>>> import numpy as np
>>> import numpy.linalg as la
>>> np.set_printoptions(suppress=True, linewidth=200)
>>> arr = np.load("arr.npy")
>>> arr
array([[ 17,   4,  -2, -17],
       [  4,  17,   5, -22],
       [ -2,   5,  14,  -1],
       [-17, -22,  -1,  38]])
>>> # rank 3
>>> out = arr[0, 0] * arr[1:] - np.outer(arr[1:, 0], arr[0])
>>> out
array([[   0,  273,   93, -306],
       [   0,   93,  234,  -51],
       [   0, -306,  -51,  357]])
>>> np.flatnonzero(~out.round(6).any(axis=1))
array([], dtype=int64)
>>> la.matrix_rank(out), la.matrix_rank(arr)
(np.int64(2), np.int64(3))
>>> J = np.loadtxt("x.csv", delimiter=",")
>>> J
array([[-1., -2.,  0.,  0.],
       [ 1.,  3.,  0.,  0.],
       [ 0.,  0., -1., -2.],
       [ 0.,  0.,  1.,  3.]])
>>> # 2 groups of indices that never mix
>>> [round(float(x), 2) for x in la.svd(J, compute_uv=False)[:3]]
[3.86, 3.86, 0.26]
>>> np.argsort(-la.norm(J, axis=0).round(6), kind="stable")[:3]
array([1, 3, 0])
>>> round(float(la.norm(J, 2) / la.norm(J)), 2)
0.71
>>> ev, evecs = la.eig(J)
>>> np.round(np.prod(ev), 2)
np.float64(1.0)
>>> np.round(J @ evecs[:, 0] - ev[0] * evecs[:, 0], 2) + 0
array([0., 0., 0., 0.])
>>> np.round(np.sort(la.eigvals(J @ J)), 2)
array([0.17, 0.17, 5.83, 5.83])
>>> np.round(np.sort(la.eigvals(J.T)), 2)
array([-0.41, -0.41,  2.41,  2.41])
>>> ev.round(2)
array([-0.41,  2.41, -0.41,  2.41])
>>> Q, Rm = la.qr(J)
>>> Rm.round(2)
array([[1.41, 3.54, 0.  , 0.  ],
       [0.  , 0.71, 0.  , 0.  ],
       [0.  , 0.  , 1.41, 3.54],
       [0.  , 0.  , 0.  , 0.71]])
>>> Q.shape, Rm.shape
((4, 4), (4, 4))
>>> round(float(abs(Rm[0, 0])), 2), round(float(la.norm(J[:, 0])), 2)
(1.41, 1.41)
>>> np.round(la.eigvals(J), 2)
array([-0.41,  2.41, -0.41,  2.41])
>>> np.round(np.poly(J), 2)
array([ 1., -4.,  2.,  4.,  1.])
>>> data = np.array([[7, -14, 6], [0, 0, 7], [0, 0, 0]])
>>> data
array([[  7, -14,   6],
       [  0,   0,   7],
       [  0,   0,   0]])
>>> # rank 2
>>> out = np.array([[9, 4], [7, 2], [1, 0]])
>>> np.einsum("ij->j", data)
array([  7, -14,  13])
>>> np.vstack([data, out.T]).shape
(5, 3)
>>> np.einsum("ik,kj->ij", data, out)
array([[-29,   0],
       [  7,   0],
       [  0,   0]])
>>> np.einsum("ik,kj->ji", data, out)
array([[-29,   7,   0],
       [  0,   0,   0]])
>>> data @ out
array([[-29,   0],
       [  7,   0],
       [  0,   0]])
>>> out.T @ data.T
array([[-29,   7,   0],
       [  0,   0,   0]])
>>> F = np.loadtxt("out18.csv", delimiter=",")
>>> F
array([[0., 1., 4., 0., 2.],
       [0., 0., 0., 0., 0.],
       [0., 0., 0., 0., 0.]])
>>> # rank 1
>>> F.sum(axis=0)
array([0., 1., 4., 0., 2.])
>>> np.round(F.mean(axis=0), 2)
array([0.  , 0.33, 1.33, 0.  , 0.67])
>>> np.round(la.svd(F, compute_uv=False), 2)
array([4.58, 0.  , 0.  ])
>>> la.matrix_rank(F)
np.int64(1)
>>> np.abs(F).max()
np.float64(4.0)
>>> x = np.array([4, 2, 4, 5, 3])
>>> h = np.maximum(F @ x, 0)
>>> h
array([24.,  0.,  0.])
>>> np.tanh(F @ x)
array([1., 0., 0.])
>>> F.T @ h
array([ 0., 24., 96.,  0., 48.])
>>> F * (h > 1e-9)[:, None]
array([[0., 1., 4., 0., 2.],
       [0., 0., 0., 0., 0.],
       [0., 0., 0., 0., 0.]])
>>> np.maximum(F @ (3 * x), 0)
array([72.,  0.,  0.])
>>> np.maximum(F @ x, 0) - np.maximum(-F @ x, 0)
array([24.,  0.,  0.])
>>> def softmax(z):
...     e = np.exp(z - z.max(axis=-1, keepdims=True))
...     return e / e.sum(axis=-1, keepdims=True)
... 
>>> softmax(F[1])
array([0.2, 0.2, 0.2, 0.2, 0.2])
>>> scores = F @ F.T / np.sqrt(5)
>>> softmax(scores).round(6).argmax(axis=1)
array([0, 0, 0])
>>> np.round(softmax(scores), 2) + 0
array([[1.  , 0.  , 0.  ],
       [0.33, 0.33, 0.33],
       [0.33, 0.33, 0.33]])
>>> np.round(softmax(scores)[1] @ F, 2)
array([0.  , 0.33, 1.33, 0.  , 0.67])
>>> U, sv, vt = la.svd(F, full_matrices=False)
>>> sv / sv[0]
array([1., 0., 0.])
>>> np.round(vt @ vt.T, 2) + 0
array([[1., 0., 0.],
       [0., 1., 0.],
       [0., 0., 1.]])
>>> (sv > 1e-8).sum()
np.int64(1)
>>> np.cumsum(sv ** 2) / np.sum(sv ** 2)
array([1., 1., 1.])
>>> np.allclose(U * sv @ vt, F)
True
>>> np.round(np.abs(vt[0]), 2)
array([0.  , 0.22, 0.87, 0.  , 0.44])
>>> round(float(np.sqrt((sv ** 2).sum())), 2), round(la.norm(F), 2)
(4.58, np.float64(4.58))
>>> sv.round(2)
array([4.58, 0.  , 0.  ])
>>> K = np.load("dump.npy")
>>> K
array([[ 3, -3],
       [ 1,  5],
       [ 1,  5],
       [ 3, -4],
       [-3, -1]])
>>> # row 2 repeats row 1
>>> out = K[0, 0] * K[1:] - np.outer(K[1:, 0], K[0])
>>> out
array([[  0,  18],
       [  0,  18],
       [  0,  -3],
       [  0, -12]])
>>> np.flatnonzero(~out.round(6).any(axis=1))
array([], dtype=int64)
>>> t3 = np.stack([K, 2 * K, K[::-1]])
>>> t3.shape
(3, 5, 2)
>>> np.einsum("bij,cij->bc", t3, t3)
array([[105, 210, -20],
       [210, 420, -40],
       [-20, -40, 105]])
>>> np.round(la.norm(t3, axis=(1, 2)), 2)
array([10.25, 20.49, 10.25])
>>> M = np.array([[-3, 3, 3],
...     [-2, 2, 1],
...     [-2, 2, 3],
...     [-3, 3, 3],
...     [0, 0, 1],
...     [2, -2, 2]])
>>> M
array([[-3,  3,  3],
       [-2,  2,  1],
       [-2,  2,  3],
       [-3,  3,  3],
       [ 0,  0,  1],
       [ 2, -2,  2]])
>>> U, sv, vt = la.svd(M, full_matrices=False)
>>> np.round(vt @ vt.T, 2) + 0
array([[1., 0., 0.],
       [0., 1., 0.],
       [0., 0., 1.]])
>>> np.round(sv / sv[0], 2) + 0
array([1. , 0.4, 0. ])
>>> sv.round(2) + 0
array([8.97, 3.55, 0.  ])
>>> np.abs(U[:, 0]).round(6).argmax()
np.int64(0)
>>> np.round(np.sqrt((sv ** 2).sum()), 2), np.round(la.norm(M), 2)
(np.float64(9.64), np.float64(9.64))
>>> (sv > 1e-8).sum()
np.int64(2)
>>> x = np.array([-2, -2, -2])
>>> h = np.maximum(M @ x, 0)
>>> np.maximum(M @ (3 * x), 0)
array([0, 0, 0, 0, 0, 0])
>>> np.flatnonzero(h > 1e-9)
array([], dtype=int64)
>>> h
array([0, 0, 0, 0, 0, 0])
>>> np.round(np.tanh(M @ x), 2)
array([-1.  , -0.96, -1.  , -1.  , -0.96, -1.  ])
>>> M * (h > 1e-9)[:, None]
array([[0, 0, 0],
       [0, 0, 0],
       [0, 0, 0],
       [0, 0, 0],
       [0, 0, 0],
       [0, 0, 0]])
>>> mat = np.loadtxt("case18.csv", delimiter=",")
>>> mat.round(2)
array([[0.07, 0.21, 0.21, 0.21, 0.21, 0.07],
       [0.12, 0.25, 0.  , 0.12, 0.12, 0.38],
       [0.  , 0.1 , 0.3 , 0.3 , 0.2 , 0.1 ],
       [0.08, 0.17, 0.08, 0.17, 0.25, 0.25],
       [0.27, 0.27, 0.  , 0.18, 0.27, 0.  ],
       [0.15, 0.08, 0.08, 0.23, 0.23, 0.23]])
>>> t3 = np.stack([mat, 4 * mat, mat[::-1]])
>>> np.round(la.norm(t3, axis=(1, 2)), 2)
array([1.15, 4.61, 1.15])
>>> t3.shape
(3, 6, 6)
>>> la.matrix_rank(t3)
array([6, 6, 6])
>>> x = np.array([3, -8, -1, 0, 9, -5])
>>> y = mat @ x
>>> coef, lr = np.zeros(6), 1 / la.norm(mat, 2) ** 2
>>> for i in range(250):
...     coef -= lr * mat.T @ (mat @ coef - y)
...     if i % 50 == 0: print(i, round(la.norm(mat @ coef - y), 2))
... 
0 2.5
50 0.59
100 0.29
150 0.2
200 0.15
>>> round(float(la.cond(mat)), 2)
69.03
>>> x = np.array([3, 3, -3, -3, 2, -3])
>>> la.norm(mat @ x) <= la.norm(mat, 2) * la.norm(x) + 1e-9
np.True_
>>> np.sign((mat @ x).round(6))
array([-1., -1., -1., -1.,  1., -1.])
>>> np.round(mat * x, 2)
array([[ 0.21,  0.64, -0.64, -0.64,  0.43, -0.21],
       [ 0.38,  0.75, -0.  , -0.38,  0.25, -1.12],
       [ 0.  ,  0.3 , -0.9 , -0.9 ,  0.4 , -0.3 ],
       [ 0.25,  0.5 , -0.25, -0.5 ,  0.5 , -0.75],
       [ 0.82,  0.82, -0.  , -0.55,  0.55, -0.  ],
       [ 0.46,  0.23, -0.23, -0.69,  0.46, -0.69]])
>>> np.round(mat @ (2 * x), 2)
array([-0.43, -0.25, -2.8 , -0.5 ,  3.27, -0.92])
>>> np.round((mat * x).sum(axis=1), 2)
array([-0.21, -0.12, -1.4 , -0.25,  1.64, -0.46])
>>> np.round(mat @ np.eye(6)[5], 2)
array([0.07, 0.38, 0.1 , 0.25, 0.  , 0.23])
>>> np.round(mat @ np.ones(6), 2)
array([1., 1., 1., 1., 1., 1.])
>>> x = np.array([3, 3, 5, 2, 2, 3])
>>> y = mat @ x
>>> y.round(2)
array([3.  , 2.75, 3.1 , 2.75, 2.55, 2.69])
>>> np.round(la.solve(mat, mat[:, 0]), 2) + 0
array([1., 0., 0., 0., 0., 0.])
>>> np.round(la.solve(mat, y + mat[:, 2]), 2)
array([3., 3., 6., 2., 2., 3.])
>>> np.round(la.solve(mat.T, mat[1]), 2) + 0
array([0., 1., 0., 0., 0., 0.])
>>> r0 = np.array([1, -2, -2, 1, -1, 2])
>>> out = mat + np.outer(r0, np.eye(6)[5])
>>> round(la.det(out) / la.det(mat), 2), np.round(1 + la.solve(mat, r0)[5], 2)
(np.float64(22.56), np.float64(22.56))
>>> out.round(2)
array([[ 0.07,  0.21,  0.21,  0.21,  0.21,  1.07],
       [ 0.12,  0.25,  0.  ,  0.12,  0.12, -1.62],
       [ 0.  ,  0.1 ,  0.3 ,  0.3 ,  0.2 , -1.9 ],
       [ 0.08,  0.17,  0.08,  0.17,  0.25,  1.25],
       [ 0.27,  0.27,  0.  ,  0.18,  0.27, -1.  ],
       [ 0.15,  0.08,  0.08,  0.23,  0.23,  2.23]])
>>> A = np.load("layer0.npy")
>>> A
array([[10,  7,  4],
       [ 7,  6,  1],
       [ 4,  1,  0]])
>>> # symmetric
>>> rk = la.matrix_rank(F)
>>> rk
np.int64(1)
>>> N = la.svd(F)[2][rk:].T
>>> np.round(N @ N.T, 2) + 0
array([[ 1.  ,  0.  ,  0.  ,  0.  ,  0.  ],
       [ 0.  ,  0.95, -0.19,  0.  , -0.1 ],
       [ 0.  , -0.19,  0.24,  0.  , -0.38],
       [ 0.  ,  0.  ,  0.  ,  1.  ,  0.  ],
       [ 0.  , -0.1 , -0.38,  0.  ,  0.81]])
>>> np.round(F @ N, 2) + 0
array([[0., 0., 0., 0.],
       [0., 0., 0., 0.],
       [0., 0., 0., 0.]])
>>> [int(la.matrix_rank(F[:, :j + 1])) for j in range(5)]
[0, 1, 1, 1, 1]
>>> out = A / np.sqrt((A ** 2).mean(axis=1, keepdims=True))
>>> la.matrix_rank(out) == la.matrix_rank(A)
np.True_
>>> hat = np.triu(np.array([[-5, -2, 1], [-4, -3, 3], [5, -4, 5]]), 1) + np.eye(3)
>>> out = hat @ A @ la.inv(hat)
>>> hat @ A - A @ hat
array([[-10.,   9., -33.],
       [ 12.,  17., -25.],
       [  0.,   8.,  -7.]])
